$ python3 -q
>>> import numpy as np
>>> import numpy.linalg as la
>>> np.set_printoptions(suppress=True, linewidth=200)
>>> arr = np.array([[-0.7, -1.9, -0.7, 0.3, 0.9],
...     [1.8, 2.6, 0.1, 0.5, -0.7],
...     [0.3, 0.4, -0.7, 1.2, 0.8],
...     [-0.5, -1.7, 0.6, -0.8, 0.1],
...     [-0.6, -0.5, -1.1, 0.3, 0.8],
...     [0.4, -0.7, -0.9, 0.7, 0.5],
...     [-0.9, 0.8, -1.3, 0.9, -2.2],
...     [-0.9, 0.3, -1.0, -1.7, -1.0],
...     [-0.8, 0.4, -0.5, -0.8, -0.1],
...     [1.4, 1.1, 1.8, -0.4, -1.1]])
>>> arr[2] *= 5
>>> arr
array([[-0.7, -1.9, -0.7,  0.3,  0.9],
       [ 1.8,  2.6,  0.1,  0.5, -0.7],
       [ 1.5,  2. , -3.5,  6. ,  4. ],
       [-0.5, -1.7,  0.6, -0.8,  0.1],
       [-0.6, -0.5, -1.1,  0.3,  0.8],
       [ 0.4, -0.7, -0.9,  0.7,  0.5],
       [-0.9,  0.8, -1.3,  0.9, -2.2],
       [-0.9,  0.3, -1. , -1.7, -1. ],
       [-0.8,  0.4, -0.5, -0.8, -0.1],
       [ 1.4,  1.1,  1.8, -0.4, -1.1]])
>>> C2 = np.cov(arr, rowvar=False)
>>> np.round(arr.std(axis=0), 2)
array([1.05, 1.4 , 1.31, 1.99, 1.58])
>>> np.round(np.corrcoef(arr.T), 2) + 0
array([[ 1.  ,  0.68,  0.06,  0.51,  0.31],
       [ 0.68,  1.  , -0.18,  0.42,  0.  ],
       [ 0.06, -0.18,  1.  , -0.74, -0.64],
       [ 0.51,  0.42, -0.74,  1.  ,  0.76],
       [ 0.31,  0.  , -0.64,  0.76,  1.  ]])
>>> C2.round(2)
array([[ 1.21,  1.1 ,  0.1 ,  1.18,  0.57],
       [ 1.1 ,  2.17, -0.36,  1.3 , -0.01],
       [ 0.1 , -0.36,  1.9 , -2.13, -1.47],
       [ 1.18,  1.3 , -2.13,  4.4 ,  2.67],
       [ 0.57, -0.01, -1.47,  2.67,  2.79]])
>>> u, g = arr[1], arr[0]
>>> u @ u
np.float64(10.75)
>>> p = (u @ g) / (u @ u) * u
>>> round(float((g - p) @ u), 2)
-0.0
>>> np.round(g - p, 2)
array([ 0.43, -0.27, -0.64,  0.61,  0.46])
>>> vec = np.array([1, 2, 0, 1, 2])
>>> target = arr @ vec
>>> np.round(la.solve(arr.T @ arr, arr.T @ target), 2) + 0
array([1., 2., 0., 1., 2.])
>>> np.round(la.lstsq(arr, target)[0], 2) + 0
array([1., 2., 0., 1., 2.])
>>> np.round(la.pinv(arr) @ arr, 2) + 0
array([[1., 0., 0., 0., 0.],
       [0., 1., 0., 0., 0.],
       [0., 0., 1., 0., 0.],
       [0., 0., 0., 1., 0.],
       [0., 0., 0., 0., 1.]])
>>> rng = np.random.default_rng(1634)
>>> target = target + 0.02 * rng.normal(size=10)
>>> target.round(2)
array([-2.37,  6.09, 19.47, -4.49,  0.31,  0.69, -2.81, -4.01, -1.  ,  1.  ])
>>> c, *_ = la.lstsq(arr, target)
>>> round(la.norm(target - arr @ c), 2)
np.float64(0.03)
>>> [round(float(la.norm(la.solve(arr.T @ arr + lam * np.eye(5), arr.T @ target))), 2) for lam in (0, 1, 10, 100)]
[3.16, 2.93, 2.31, 1.04]
>>> Z = arr[[6, 5]].astype(float)
>>> for _ in range(6):
...     idx = la.norm(arr[:, None] - Z, axis=-1).argmin(axis=1)
...     Z = np.array([arr[idx == j].mean(axis=0) for j in range(2)])
... 
>>> idx
array([1, 0, 1, 0, 1, 1, 0, 0, 0, 0])
>>> np.round(Z[1] - Z[0], 2)
array([ 0.13, -0.86, -1.5 ,  2.21,  2.38])
>>> np.bincount(idx)
array([6, 4])
>>> Z.round(2)
array([[ 0.02,  0.58, -0.05, -0.38, -0.83],
       [ 0.15, -0.27, -1.55,  1.82,  1.55]])
>>> A = np.load("dump.npy")
>>> A
array([[ 0.6 ,  1.3 , -0.7 ,  0.6 , -0.3 ,  0.7 , -1.4 ,  0.3 ,  1.8 , -0.6 ],
       [-1.  , -0.3 ,  0.6 , -1.1 , -0.3 ,  0.3 ,  2.3 , -0.9 , -1.  ,  0.3 ],
       [ 0.4 ,  1.1 ,  0.6 ,  1.4 ,  0.8 , -0.4 , -0.7 , -0.1 , -0.2 ,  0.  ],
       [ 0.2 , -0.4 ,  0.5 , -1.2 , -1.6 ,  1.2 ,  0.6 ,  2.7 , -0.1 ,  0.  ],
       [-0.3 , -0.6 ,  0.4 , -0.3 ,  2.1 ,  1.2 , -0.8 , -0.1 ,  0.5 ,  0.3 ],
       [ 0.4 ,  0.3 , -2.2 ,  0.6 ,  0.7 ,  1.4 ,  0.2 ,  0.4 ,  0.4 , -0.7 ],
       [-0.2 , -0.1 ,  1.2 ,  0.1 , -0.4 ,  0.3 , -0.5 , -1.3 ,  1.3 ,  0.1 ],
       [ 0.8 ,  1.6 , -0.9 , -0.2 , -0.4 ,  0.9 , -1.2 ,  1.4 ,  1.4 ,  0.3 ],
       [-1.8 , -0.6 , -0.4 , -0.6 , -0.8 ,  0.1 , -0.4 ,  0.5 , -0.5 ,  1.1 ],
       [ 0.9 ,  1.5 ,  0.8 , -1.  , -0.9 , -0.1 , -1.5 , -0.9 ,  0.7 , -1.3 ],
       [-0.34, -0.49,  0.33, -0.31,  2.01,  1.24, -0.77, -0.09,  0.59,  0.42]])
>>> B = np.c_[A[:, :6] @ np.array([[-4, -1, 3, -3, -1, -5],
...     [1, 2, 4, -3, 0, -1],
...     [3, -3, 2, 2, 3, 0],
...     [-4, 3, -1, -1, 3, 0],
...     [2, -4, -5, -3, 4, -4],
...     [-1, 2, 4, -2, 0, 0]]), np.array([1, 0, -3, 1, 2, 2, 1, 3, 1, 0, 2])]
>>> B.round(2)
array([[ -6.9 ,   8.5 ,   9.3 ,  -8.2 ,  -2.1 ,  -3.1 ,   1.  ],
       [  9.  ,  -2.9 ,   0.8 ,   6.5 ,  -1.7 ,   6.5 ,   0.  ],
       [ -2.3 ,   0.2 ,  -0.2 ,  -6.3 ,   8.8 ,  -6.3 ,  -3.  ],
       [  0.7 ,   2.7 ,  14.  ,   5.2 ,  -8.7 ,   5.8 ,   1.  ],
       [  6.  ,  -9.  ,  -7.9 ,  -4.9 ,   9.  ,  -6.3 ,   2.  ],
       [-10.3 ,   8.6 ,  -0.5 , -12.  ,  -2.4 ,  -5.1 ,   2.  ],
       [  2.8 ,  -1.1 ,   4.5 ,   3.8 ,   2.5 ,   2.7 ,   1.  ],
       [ -5.2 ,   7.9 ,  12.8 ,  -9.4 ,  -5.7 ,  -4.  ,   3.  ],
       [  6.1 ,   3.4 ,  -3.6 ,   9.2 ,  -4.4 ,  12.8 ,   1.  ],
       [  2.6 ,   0.1 ,  15.4 ,  -1.7 ,  -5.1 ,  -2.4 ,   0.  ],
       [  5.88,  -8.12,  -7.1 ,  -5.05,   8.44,  -5.85,   2.  ]])
>>> la.matrix_rank(B)
np.int64(7)
>>> np.round(la.norm(B - A @ la.lstsq(A, B)[0], axis=0), 2) + 0
array([0. , 0. , 0. , 0. , 0. , 0. , 0.2])
>>> np.round(la.norm(la.qr(A)[0].T @ B, axis=0) ** 2 / ((B ** 2).sum(axis=0) + 1e-12), 2)
array([1., 1., 1., 1., 1., 1., 1.])
>>> np.round(la.lstsq(A, B[:, 0])[0], 2) + 0
array([-4.,  1.,  3., -4.,  2., -1.,  0.,  0.,  0.,  0.])
